In [1]: import numpy as np

In [2]: import numpy.linalg as la

In [3]: np.set_printoptions(suppress=True, linewidth=160)

In [4]: def rd(a):
   ...:     return np.round(a, 2) + 0
   ...: 

In [5]: A2 = np.array([[1, -1], [1, 2]])

In [6]: data = np.tile(A2, (2, 2))

In [7]: data
Out[7]: 
array([[ 1, -1,  1, -1],
       [ 1,  2,  1,  2],
       [ 1, -1,  1, -1],
       [ 1,  2,  1,  2]])

In [8]: Uu, s, vt = la.svd(data)

In [9]: vecs = vt[:(s > 1e-8).sum()]

In [10]: rng = np.random.default_rng(583314)

In [11]: x0 = data[1] + 4 * data[2] + rng.integers(2) * np.eye(4)[2]

In [12]: x0
Out[12]: array([ 5., -2.,  5., -2.])

In [13]: rd(vecs.T @ vecs)
Out[13]: 
array([[0.5, 0. , 0.5, 0. ],
       [0. , 0.5, 0. , 0.5],
       [0.5, 0. , 0.5, 0. ],
       [0. , 0.5, 0. , 0.5]])

In [14]: rd(la.norm(data, 2) / la.norm(data))
Out[14]: np.float64(0.87)

In [15]: np.argsort(-la.norm(data, axis=0).round(6), kind="stable")[:3]
Out[15]: array([1, 3, 0])

In [16]: [round(float(x), 2) for x in la.svd(data, compute_uv=False)[:3]]
Out[16]: [4.61, 2.61, 0.0]

In [17]: X = np.load("out2.npy")

In [18]: rd(X)
Out[18]: 
array([[ 0.53, -0.29,  0.4 ],
       [-0.29,  0.82,  0.25],
       [ 0.4 ,  0.25,  0.66]])

In [19]: Uu, s, vt = la.svd(X)

In [20]: np.argmax(s[:-1] / (s[1:] + 1e-6)) + 1
Out[20]: np.int64(2)

In [21]: A2 = Uu[:, :2] @ np.diag(s[:2]) @ vt[:2]

In [22]: rd(A2)
Out[22]: 
array([[ 0.53, -0.29,  0.4 ],
       [-0.29,  0.82,  0.25],
       [ 0.4 ,  0.25,  0.66]])

In [23]: rd(la.norm(X - A2, 2)), rd(s[2])
Out[23]: (np.float64(0.0), np.float64(0.0))

In [24]: la.matrix_rank(A2)
Out[24]: np.int64(2)

In [25]: ev, vecs = la.eigh(X)

In [26]: rd(vecs.T @ X @ vecs)
Out[26]: 
array([[0., 0., 0.],
       [0., 1., 0.],
       [0., 0., 1.]])

In [27]: np.unique(ev.round(6) + 0, return_counts=True)[1]
Out[27]: array([1, 2])

In [28]: rd(ev)
Out[28]: array([0., 1., 1.])

In [29]: (ev > 1e-8).sum(), (ev < -1e-8).sum()
Out[29]: (np.int64(2), np.int64(0))

In [30]: rd(vecs.T @ vecs)
Out[30]: 
array([[1., 0., 0.],
       [0., 1., 0.],
       [0., 0., 1.]])

In [31]: x0 = np.array([7, -5, -7])

In [32]: rd(X @ x0)
Out[32]: array([ 2.31, -7.89, -3.  ])

In [33]: rd(la.eigvalsh(2 * X - np.eye(3)))
Out[33]: array([-1.,  1.,  1.])

In [34]: rd(np.eye(3) - X)
Out[34]: 
array([[ 0.47,  0.29, -0.4 ],
       [ 0.29,  0.18, -0.25],
       [-0.4 , -0.25,  0.34]])

In [35]: rd((x0 - X @ x0) @ (X @ x0))
Out[35]: np.float64(0.0)

In [36]: np.trace(X)
Out[36]: np.float64(2.0)

In [37]: E = np.load("layer14.npy")

In [38]: E
Out[38]: 
array([[ -2.68, -19.46,  -3.76],
       [-13.16,   8.66,  12.32],
       [  1.07, -12.12, -15.87],
       [ -7.6 , -12.53,  13.61],
       [-11.76,  -8.13,  13.99],
       [  2.65,  -5.2 ,  19.13],
       [ -4.19, -19.48,  -1.73],
       [-19.66,  -2.38,  -2.82],
       [ -0.27, -15.04, -13.18],
       [ -6.  ,  13.31, -13.67],
       [  5.03,  16.72,   9.76],
       [ 11.6 ,  16.29,   0.17],
       [ -3.32,  19.08,  -4.98],
       [ -9.99,  15.43,   7.87],
       [-13.04,  -4.47,  14.49],
       [ 15.84, -10.7 ,  -5.9 ],
       [  2.27,   1.64,  19.8 ],
       [  9.96,  -4.76, -16.68],
       [ -9.82,  -3.78,  17.01],
       [ -7.9 ,   4.34, -17.85],
       [ -9.66,  17.48,   0.98],
       [  0.91,   9.67, -17.48],
       [ 16.28,  -8.23,  -8.2 ]])

In [39]: idx = E[:, 0] > np.median(E[:, 0])

In [40]: f = E[idx].mean(axis=0) - E[~idx].mean(axis=0)

In [41]: rd(f)
Out[41]: array([15.37, -5.13, -6.2 ])
